% python3 -q
>>> import numpy as np
>>> from numpy import linalg as LA
>>> np.set_printoptions(precision=1, suppress=True, linewidth=160, sign=" ")
>>> basis = 3 * np.array([[1.1, 0.6, -0.6, 1.5, 1.4], [0.2, 0.3, 0.2, -1.2, 0.0]])
>>> rng = np.random.default_rng(439)
>>> z = rng.integers(0, 2, 29)
>>> F = basis[z] + rng.normal(size=(29, 5))
>>> F.round(1) + 0
array([[ 2.3,  3.3, -2.3,  4.1,  3.4],
       [-0.4,  2.2,  1.3, -2.2, -0.6],
       [ 1.3,  1.9,  2.2, -3.5,  0. ],
       [-0.4,  0.6,  0.6, -2.1,  0.1],
       [ 1.2,  2.3,  0. , -3.3, -1. ],
       [ 1.7, -1.4,  0.4, -4.7, -0.1],
       [-0.3,  2.5,  1.1, -2.8,  1.6],
       [ 0.7, -0.4,  1.3, -2.8, -1.3],
       [ 1.5,  0. ,  0.7, -4.8,  2.2],
       [-0.2,  1.9,  1.2, -4.6, -1.2],
       [ 2.9,  2.7, -1.3,  6. ,  4.3],
       [ 0.1,  1.9,  0. , -2.4, -0.3],
       [ 1.5,  0.4,  2. , -4.3, -1.1],
       [ 3.5,  1.7, -0.7,  3.7,  5.7],
       [ 2.5,  2.3, -1.5,  3.4,  4.3],
       [ 1.2,  1.4,  1.7, -2.6,  0.7],
       [ 0.8,  1.5, -2.7,  4.7,  3.3],
       [ 3.1,  0.8, -2.2,  4.9,  5.1],
       [ 2.1,  0.9,  1.6, -3.4, -1.3],
       [ 4.8,  2. , -1.8,  5.1,  4.3],
       [ 1.5, -0.1,  0.4, -4.5, -0.1],
       [ 3.9,  2.3, -1.5,  3.4,  3.9],
       [ 4.5,  1.1, -2.4,  4. ,  5.9],
       [ 0.5,  1.4,  0.8, -3.9,  0.9],
       [ 1. ,  1.3,  0.9, -5.2,  0.8],
       [ 0.6,  2. ,  0.2, -1.5, -0.1],
       [ 1. , -0.1,  1.6, -4.9,  0.8],
       [ 4.5,  2. , -0.4,  4.4,  4.6],
       [ 3.4,  3.6, -2. ,  4.9,  4.1]])
>>> x0 = np.array([5, -8, 4, -7, 4])
>>> target = F @ x0
>>> np.round(LA.pinv(F) @ F, 1) + 0
array([[ 1.,  0.,  0.,  0.,  0.],
       [ 0.,  1.,  0.,  0.,  0.],
       [ 0.,  0.,  1.,  0.,  0.],
       [ 0.,  0.,  0.,  1.,  0.],
       [ 0.,  0.,  0.,  0.,  1.]])
>>> target = target + 0.1 * rng.normal(size=29)
>>> target
array([-38.6,  -0.6,  24.8,   9.9,   6.8,  54.3,   9. ,  25.9,  53.2,  16.1, -36.5,   0.9,  38.4,  -1.9, -19.3,  22.2, -38. , -13.2,  28.2, -17.2,  41. ,
       -13.8,  -0.6,  25.8,  38.2,  -2. ,  49.7,  -7.2, -37.7])
>>> b, *_ = LA.lstsq(F, target)
>>> [round(float(LA.norm(LA.solve(F.T @ F + lam * np.eye(5), F.T @ target))), 2) for lam in (0, 1, 10, 100)]
[13.05, 12.77, 10.97, 6.09]
>>> A = np.loadtxt("dump.csv", delimiter=",")
>>> A
array([[ 0.9, -2.9,  1.6],
       [-0.6,  1.9,  0.8],
       [ 0.4, -1.2,  1.1],
       [-2. ,  6.1, -0.3],
       [ 1. , -3. , -0.8],
       [-0.9,  2.6,  1.3],
       [-1.5,  4.4,  0.8],
       [ 0.2, -0.7,  0.2],
       [-0.6,  1.9,  0.7],
       [ 1.8, -5.5,  0.9],
       [ 0.3, -0.7, -0.3],
       [-0.3,  0.9, -0.7],
       [ 1.3, -4.1, -1.9],
       [-1.7,  5. , -1.6],
       [ 0.1, -0.5,  0.9],
       [-1.5,  4.5,  1.4],
       [ 0.1, -0.4,  0.4],
       [ 1. , -3.1,  0.5],
       [-0.5,  1.7,  0.3],
       [ 0.6, -2. , -0.7],
       [-1.4,  4.2,  0.4],
       [-0.5,  1.6, -0.3],
       [-1.2,  3.8,  1.8],
       [ 0.6, -1.7, -0.8],
       [-1.1,  3.3,  0.7],
       [ 0.2, -0.6, -0.8],
       [ 0.9, -2.7,  0. ]])
>>> # column 1 is much longer than the rest
>>> z = A[:, 1] > np.median(A[:, 1])
>>> r0 = A[z].mean(axis=0) - A[~z].mean(axis=0)
>>> r0
array([-1.7,  5.3,  0.4])
>>> (((A - A.mean(axis=0)) @ r0 > 0) == z).mean()
np.float64(1.0)
>>> x0 = np.array([2, -2, 1])
>>> target = A @ x0
>>> b, lr = np.zeros(3), 1 / LA.norm(A, 2) ** 2
>>> for i in range(150):
...     b -= lr * A.T @ (A @ b - target)
...     if i % 50 == 0: print(i, round(LA.norm(A @ b - target), 1))
... 
0 5.2
50 0.2
100 0.2
>>> b
array([ 0.8, -2.4,  1. ])
>>> M2 = np.c_[A[:, :1] @ np.array([[4]]), np.array([3, 2, 3, 0, 1, 2, 1, 0, 0, 0, 0, 3, 3, 2, 1, 3, 3, 1, 2, 2, 2, 3, 0, 1, 1, 1, 3])]
>>> M2
array([[ 3.6,  3. ],
       [-2.4,  2. ],
       [ 1.6,  3. ],
       [-8. ,  0. ],
       [ 4. ,  1. ],
       [-3.6,  2. ],
       [-6. ,  1. ],
       [ 0.8,  0. ],
       [-2.4,  0. ],
       [ 7.2,  0. ],
       [ 1.2,  0. ],
       [-1.2,  3. ],
       [ 5.2,  3. ],
       [-6.8,  2. ],
       [ 0.4,  1. ],
       [-6. ,  3. ],
       [ 0.4,  3. ],
       [ 4. ,  1. ],
       [-2. ,  2. ],
       [ 2.4,  2. ],
       [-5.6,  2. ],
       [-2. ,  3. ],
       [-4.8,  0. ],
       [ 2.4,  1. ],
       [-4.4,  1. ],
       [ 0.8,  1. ],
       [ 3.6,  3. ]])
>>> LA.norm(LA.qr(A)[0].T @ M2, axis=0) ** 2 / ((M2 ** 2).sum(axis=0) + 1e-12)
array([ 1. ,  0.1])
>>> np.round(LA.lstsq(A, M2[:, 0])[0], 1) + 0
array([ 4.,  0.,  0.])
>>> LA.matrix_rank(np.c_[A, M2])
np.int64(4)
>>> np.round(LA.norm(M2 - A @ LA.lstsq(A, M2)[0], axis=0), 1) + 0
array([ 0. ,  9.6])
>>> arr = np.load("out19.npy")
>>> arr
array([[ 3,  0,  2],
       [ 0,  2,  1],
       [ 3,  0,  1]])
>>> z = rng.permutation(3)
>>> z
array([ 0,  1,  2])
>>> M2 = arr[z][:, z]
>>> M2
array([[ 3,  0,  2],
       [ 0,  2,  1],
       [ 3,  0,  1]])
